% ipython --no-banner

In [1]: import numpy as np

In [2]: np.set_printoptions(precision=1, suppress=True, linewidth=160, legacy="1.25")

In [3]: M = np.load("run5.npy")

In [4]: print(M)
[[ 1.  3.  4. -6.]
 [ 8.  8. -8.  0.]
 [ 0.  0.  1.  1.]
 [ 0.  0.  1.  1.]]

In [5]: t3 = np.stack([M, -3 * M, M[::-1]])

In [6]: print(np.linalg.matrix_rank(t3))
[3 3 3]

In [7]: print((t3 @ M.T).shape)
(3, 4, 4)

In [8]: print(np.linalg.det(t3))
[0. 0. 0.]

In [9]: print(np.linalg.matrix_rank(t3.reshape(3, -1)))
2

In [10]: print(np.einsum("bij,cij->bc", t3, t3))
[[ 258. -774.  -20.]
 [-774. 2322.   60.]
 [ -20.   60.  258.]]

In [11]: print(t3.sum(axis=0))
[[ -2.  -6.  -7.  13.]
 [-16. -16.  17.   1.]
 [  8.   8. -10.  -2.]
 [  1.   3.   2.  -8.]]

In [12]: rk = np.linalg.matrix_rank(M)

In [13]: print(rk)
3

In [14]: ns = np.linalg.svd(M)[2][rk:].T

In [15]: print(np.allclose(M @ ns, 0))
True

In [16]: print([int(np.linalg.matrix_rank(np.delete(M, i, axis=0))) for i in range(4)])
[2, 2, 3, 3]

In [17]: print([int(np.linalg.matrix_rank(M[:, :j + 1])) for j in range(4)])
[1, 2, 3, 3]

In [18]: print(ns[:, 0] / ns[np.abs(ns[:, 0]).round(6).argmax(), 0])
[ 1.  -0.8  0.2 -0.2]

In [19]: print(ns.shape)
(4, 1)

In [20]: print(np.round(ns @ ns.T, 1) + 0)
[[ 0.6 -0.5  0.1 -0.1]
 [-0.5  0.4 -0.1  0.1]
 [ 0.1 -0.1  0.   0. ]
 [-0.1  0.1  0.   0. ]]

In [21]: ang = np.radians(45)

In [22]: R = np.eye(4)

In [23]: R[0, 0] = R[2, 2] = np.cos(ang)

In [24]: R[0, 2], R[2, 0] = -np.sin(ang), np.sin(ang)

In [25]: print(R)
[[ 0.7  0.  -0.7  0. ]
 [ 0.   1.   0.   0. ]
 [ 0.7  0.   0.7  0. ]
 [ 0.   0.   0.   1. ]]

In [26]: B = M @ R.T

In [27]: print(B.round(1) + 0)
[[-2.1  3.   3.5 -6. ]
 [11.3  8.   0.   0. ]
 [-0.7  0.   0.7  1. ]
 [-0.7  0.   0.7  1. ]]

In [28]: print(np.round(np.linalg.svd(M, compute_uv=False), 1) + 0, np.round(np.linalg.svd(B, compute_uv=False), 1) + 0)
[13.9  7.9  1.8  0. ] [13.9  7.9  1.8  0. ]

In [29]: print(np.abs(B - M).max(axis=0))
[3.3 0.  8.  0. ]

In [30]: Uu, sigma, vt = np.linalg.svd(M)

In [31]: print(np.argmax(sigma[:-1] / (sigma[1:] + 1e-6)) + 1)
3

In [32]: print(sigma.round(1) + 0)
[13.9  7.9  1.8  0. ]

In [33]: B = Uu[:, :3] @ np.diag(sigma[:3]) @ vt[:3]

In [34]: print(round(np.linalg.norm(M - B) / np.linalg.norm(M), 1))
0.0

In [35]: print(np.linalg.matrix_rank(M, rtol=0.05))
3

In [36]: C2 = M.T @ M

In [37]: print(C2)
[[ 65.  67. -60.  -6.]
 [ 67.  73. -52. -18.]
 [-60. -52.  82. -22.]
 [ -6. -18. -22.  38.]]

In [38]: print(np.round(np.linalg.eigvalsh(C2)[::-1], 1) + 0)
[192.7  62.1   3.2   0. ]

In [39]: print((M @ M.T).shape)
(4, 4)

In [40]: print(np.trace(C2), (M ** 2).sum())
258.0 258.0

In [41]: print(np.allclose(C2, C2.T))
True

In [42]: print(np.linalg.matrix_rank(C2))
3

In [43]: K = np.load("a.npy")

In [44]: print(K)
[[0 0 0]
 [8 9 0]
 [3 0 1]]

In [45]: Uu, sigma, vt = np.linalg.svd(K)

In [46]: print(np.argmax(sigma[:-1] / (sigma[1:] + 1e-6)) + 1)
2

In [47]: print(sigma.round(1) + 0)
[12.2  2.4  0. ]

In [48]: B = Uu[:, :2] @ np.diag(sigma[:2]) @ vt[:2]

In [49]: print(round(float(np.linalg.norm(K - B) / np.linalg.norm(K)), 1))
0.0

In [50]: print(B.round(1) + 0)
[[0. 0. 0.]
 [8. 9. 0.]
 [3. 0. 1.]]

In [51]: print(np.linalg.matrix_rank(K, rtol=0.05))
2
